% ipython --no-banner

In [1]: import numpy as np

In [2]: from numpy import linalg as LA

In [3]: np.set_printoptions(suppress=True, linewidth=120)

In [4]: def rnd(a):
   ...:     return np.round(a, 2) + 0
   ...: 

In [5]: A = np.load("dump.npy")

In [6]: A
Out[6]: 
array([[16,  3, 12, 10,  4,  5],
       [11, -2,  7,  5, -1,  0],
       [10, -3,  6,  4, -2, -1],
       [14,  1, 10,  8,  2,  3],
       [ 9, -4,  5,  3, -3, -2],
       [10, -3,  6,  4, -2, -1]])

In [7]: u, g = A[5], A[2]

In [8]: u @ g
Out[8]: np.int64(166)

In [9]: pr = (u @ g) / (u @ u) * u

In [10]: LA.matrix_rank(np.outer(u, g))
Out[10]: np.int64(1)

In [11]: pr
Out[11]: array([10., -3.,  6.,  4., -2., -1.])

In [12]: (g - pr) @ u
Out[12]: np.float64(0.0)

In [13]: rnd(LA.norm(u + g) ** 2 + LA.norm(u - g) ** 2)
Out[13]: np.float64(664.0)

In [14]: rng = np.random.default_rng(93)

In [15]: idx = rng.permutation(6)

In [16]: idx
Out[16]: array([3, 1, 2, 5, 4, 0])

In [17]: A2 = A[idx][:, idx]

In [18]: np.allclose(A2, A)
Out[18]: False

In [19]: np.diag(A2)
Out[19]: array([ 8, -2,  6, -1, -3, 16])

In [20]: A2
Out[20]: 
array([[ 8,  1, 10,  3,  2, 14],
       [ 5, -2,  7,  0, -1, 11],
       [ 4, -3,  6, -1, -2, 10],
       [ 4, -3,  6, -1, -2, 10],
       [ 3, -4,  5, -2, -3,  9],
       [10,  3, 12,  5,  4, 16]])

In [21]: rnd(np.sort(np.abs(LA.eigvals(A2))))
Out[21]: array([ 0.  ,  0.  ,  0.  ,  0.  ,  9.31, 33.31])

In [22]: LA.cond(A2) > 100
Out[22]: np.True_

In [23]: rnd(LA.norm(A2, 2) / LA.norm(A2))
Out[23]: np.float64(0.96)

In [24]: [round(float(x), 2) for x in LA.svd(A2, compute_uv=False)[:3]]
Out[24]: [38.46, 11.01, 0.0]

In [25]: U, sig, Vh = LA.svd(A)

In [26]: np.argmax(sig[:-1] / (sig[1:] + 1e-6)) + 1
Out[26]: np.int64(2)

In [27]: A2 = U[:, :2] @ np.diag(sig[:2]) @ Vh[:2]

In [28]: LA.matrix_rank(A2)
Out[28]: np.int64(2)

In [29]: rnd(LA.norm(A - A2, 2)), rnd(sig[2])
Out[29]: (np.float64(0.0), np.float64(0.0))

In [30]: LA.matrix_rank(A, rtol=0.05)
Out[30]: np.int64(2)

In [31]: x0 = np.array([-1, -3, 0, -1, 2, -1])

In [32]: np.einsum("ij,j->i", A, x0)
Out[32]: array([-32, -12,  -8, -24,  -4,  -8])

In [33]: (A * x0).sum(axis=1)
Out[33]: array([-32, -12,  -8, -24,  -4,  -8])

In [34]: LA.norm(A @ x0) <= LA.norm(A, 2) * LA.norm(x0) + 1e-9
Out[34]: np.True_

In [35]: E = np.load("mat.npy")

In [36]: E
Out[36]: 
array([[-12.8 ,   1.91,  -1.54,  -9.48,  -3.05,  -4.04],
       [ -3.68,  -4.29,  -4.75,   0.06,  -2.55, -11.32],
       [ -4.27,  -3.05,  -7.65,   1.64,  -0.13,  -9.2 ],
       [ -3.76,  -2.15,  -6.28,   0.01,  -1.14,  -9.72],
       [ -5.06,  -1.2 ,  -7.09,   1.16,  -1.11,  -7.48],
       [ -3.21,  -4.43,  -8.05,   2.06,  -2.48,  -6.39],
       [-11.14,   3.33,  -3.62, -10.89,  -3.98,  -6.15],
       [ -5.3 ,  -3.46,  -6.93,   0.22,   0.38,  -9.41],
       [-13.18,   2.99,  -1.95,  -8.7 ,  -4.48,  -5.69],
       [ -4.14,  -0.78,  -7.77,   1.22,  -2.17,  -7.51],
       [ -2.37,  -4.71,  -4.39,   1.72,  -0.62,  -7.77],
       [ -2.97,  -3.08,  -4.97,  -1.37,   0.35,  -7.08],
       [ -1.65,  -5.35,  -6.23,   1.12,   0.19,  -9.5 ],
       [-11.94,   3.07,  -1.23,  -9.13,  -1.34,  -5.26],
       [-13.3 ,   3.03,  -0.57,  -8.68,  -2.97,  -4.3 ],
       [-12.28,   2.33,  -2.6 ,  -8.41,  -3.3 ,  -4.41],
       [-11.92,   3.83,  -1.8 ,  -9.97,  -3.09,  -4.92],
       [ -3.87,  -2.42,  -5.7 ,   1.12,   0.66,  -6.68]])

In [37]: P = E @ LA.solve(E.T @ E, E.T)

In [38]: np.allclose(P @ P, P)
Out[38]: True

In [39]: rnd(LA.eigvalsh(P))
Out[39]: array([0., 0., 0., 0., 0., 0., 0., 0., 0., 0., 0., 0., 1., 1., 1., 1., 1., 1.])

In [40]: rnd(P @ E[:, 0])
Out[40]: 
array([-12.8 ,  -3.68,  -4.27,  -3.76,  -5.06,  -3.21, -11.14,  -5.3 , -13.18,  -4.14,  -2.37,  -2.97,  -1.65, -11.94,
       -13.3 , -12.28, -11.92,  -3.87])

In [41]: D = LA.norm(E[:, None] - E[None], axis=-1)

In [42]: rnd(D[:5, :5])
Out[42]: 
array([[ 0.  , 16.62, 17.13, 15.7 , 15.14],
       [16.62,  0.  ,  4.81,  3.39,  5.91],
       [17.13,  4.81,  0.  ,  2.63,  2.92],
       [15.7 ,  3.39,  2.63,  0.  ,  3.1 ],
       [15.14,  5.91,  2.92,  3.1 ,  0.  ]])

In [43]: D.mean(axis=1).argmax()
Out[43]: np.int64(6)

In [44]: LA.matrix_rank(D ** 2)
Out[44]: np.int64(8)

In [45]: np.flatnonzero(D[7] < D.mean() / 2)
Out[45]: array([ 1,  2,  3,  4,  7,  9, 10, 11, 12, 17])

In [46]: M = np.load("arr.npy")

In [47]: rnd(M)
Out[47]: 
array([[-1.61,  0.43, -0.95,  1.12, -0.45],
       [ 0.43, -1.49,  0.8 , -0.17, -0.91],
       [-0.95,  0.8 ,  1.31,  0.85, -0.6 ],
       [ 1.12, -0.17,  0.85,  0.64,  1.37],
       [-0.45, -0.91, -0.6 ,  1.37,  0.16]])

In [48]: U, sig, Vh = LA.svd(M)

In [49]: rnd(sig)
Out[49]: array([3., 2., 2., 2., 0.])

In [50]: A2 = U[:, :4] @ np.diag(sig[:4]) @ Vh[:4]

In [51]: LA.matrix_rank(M, rtol=0.05)
Out[51]: np.int64(4)

In [52]: LA.matrix_rank(A2)
Out[52]: np.int64(4)

In [53]: rnd(np.trace(LA.pinv(M) @ M))
Out[53]: np.float64(4.0)

In [54]: np.allclose(M[:-1].T @ LA.lstsq(M[:-1].T, M[-1])[0], M[-1])
Out[54]: True

In [55]: LA.lstsq(M[:-1].T, M[-1])[2]
Out[55]: np.int32(4)

In [56]: np.unique(M.round(6), axis=0).shape
Out[56]: (5, 5)

In [57]: [round(float(LA.det(M[:i, :i])), 2) + 0 for i in range(1, 6)]
Out[57]: [-1.61, 2.23, 4.65, 6.47, 0.0]

In [58]: x0 = np.array([-1, -2, 1, 0, -2])

In [59]: a = np.maximum(M @ x0, 0)

In [60]: np.flatnonzero(a > 1e-9)
Out[60]: array([0, 1, 2, 4])

In [61]: rnd(a)
Out[61]: array([0.72, 5.19, 1.86, 0.  , 1.36])

In [62]: rnd(np.maximum(M @ (3 * x0), 0))
Out[62]: array([ 2.17, 15.57,  5.58,  0.  ,  4.09])

In [63]: rnd(M.T @ a)
Out[63]: array([-1.34, -7.2 ,  5.09,  3.41, -5.98])

In [64]: evals, V = LA.eigh(M)

In [65]: x0 = np.array([2, 0, 0, -1, -1])

In [66]: rnd(LA.eigvalsh(M[1:, 1:]))
Out[66]: array([-2.01, -1.29,  1.91,  2.  ])

In [67]: rnd(x0 @ M @ x0 / (x0 @ x0)), rnd(evals[0]), rnd(evals[-1])
Out[67]: (np.float64(-0.93), np.float64(-3.0), np.float64(2.0))

In [68]: rnd(x0 @ M @ x0)
Out[68]: np.float64(-5.56)

In [69]: rnd(V * np.abs(evals) @ V.T)
Out[69]: 
array([[ 1.73, -0.63,  0.55, -0.82,  0.87],
       [-0.63,  1.85,  0.06, -0.15,  0.27],
       [ 0.55,  0.06,  2.  ,  0.04, -0.15],
       [-0.82, -0.15,  0.04,  1.87,  0.29],
       [ 0.87,  0.27, -0.15,  0.29,  1.54]])

In [70]: rnd(V * np.maximum(evals, 0) @ V.T)
Out[70]: 
array([[ 0.06, -0.1 , -0.2 ,  0.15,  0.21],
       [-0.1 ,  0.18,  0.43, -0.16, -0.32],
       [-0.2 ,  0.43,  1.66,  0.45, -0.38],
       [ 0.15, -0.16,  0.45,  1.26,  0.83],
       [ 0.21, -0.32, -0.38,  0.83,  0.85]])

In [71]: mat = np.loadtxt("out19.csv", delimiter=",")

In [72]: mat
Out[72]: 
array([[ 1.,  0.,  2.,  0.,  2.],
       [ 5.,  4.,  7.,  0.,  5.],
       [ 7.,  8., 12.,  4., 10.],
       [ 7., 12., 13.,  9., 12.],
       [12., 13., 16., 13., 16.],
       [15., 18., 16., 15., 20.],
       [20., 20., 19., 15., 24.],
       [20., 21., 23., 18., 24.],
       [23., 26., 26., 22., 29.],
       [26., 30., 30., 27., 33.],
       [26., 33., 30., 27., 38.],
       [31., 34., 35., 28., 43.]])

In [73]: A2 = mat / np.sqrt((mat ** 2).mean(axis=1, keepdims=True))

In [74]: LA.matrix_rank(A2) == LA.matrix_rank(mat)
Out[74]: np.True_

In [75]: P = mat @ LA.solve(mat.T @ mat, mat.T)

In [76]: rnd(np.diag(P))
Out[76]: array([0.19, 0.48, 0.45, 0.55, 0.46, 0.15, 0.5 , 0.3 , 0.23, 0.44, 0.59, 0.68])

In [77]: rnd(P)
Out[77]: 
array([[ 0.19,  0.  ,  0.1 , -0.07,  0.18, -0.11, -0.06,  0.  , -0.09, -0.1 , -0.07,  0.25],
       [ 0.  ,  0.48,  0.36,  0.08, -0.13, -0.03,  0.23,  0.12,  0.06, -0.09, -0.13, -0.03],
       [ 0.1 ,  0.36,  0.45,  0.27,  0.06, -0.09, -0.03,  0.06,  0.  , -0.09, -0.02,  0.09],
       [-0.07,  0.08,  0.27,  0.55,  0.01,  0.04, -0.26, -0.04,  0.05,  0.08,  0.25, -0.12],
       [ 0.18, -0.13,  0.06,  0.01,  0.46, -0.11, -0.22,  0.18,  0.04,  0.21, -0.13,  0.19],
       [-0.11, -0.03, -0.09,  0.04, -0.11,  0.15,  0.13,  0.02,  0.12,  0.12,  0.22,  0.01],
       [-0.06,  0.23, -0.03, -0.26, -0.22,  0.13,  0.5 ,  0.12,  0.14,  0.01,  0.04,  0.15],
       [ 0.  ,  0.12,  0.06, -0.04,  0.18,  0.02,  0.12,  0.3 ,  0.21,  0.27, -0.15,  0.01],
       [-0.09,  0.06,  0.  ,  0.05,  0.04,  0.12,  0.14,  0.21,  0.23,  0.28,  0.06, -0.02],
       [-0.1 , -0.09, -0.09,  0.08,  0.21,  0.12,  0.01,  0.27,  0.28,  0.44,  0.04, -0.06],
       [-0.07, -0.13, -0.02,  0.25, -0.13,  0.22,  0.04, -0.15,  0.06,  0.04,  0.59,  0.26],
       [ 0.25, -0.03,  0.09, -0.12,  0.19,  0.01,  0.15,  0.01, -0.02, -0.06,  0.26,  0.68]])
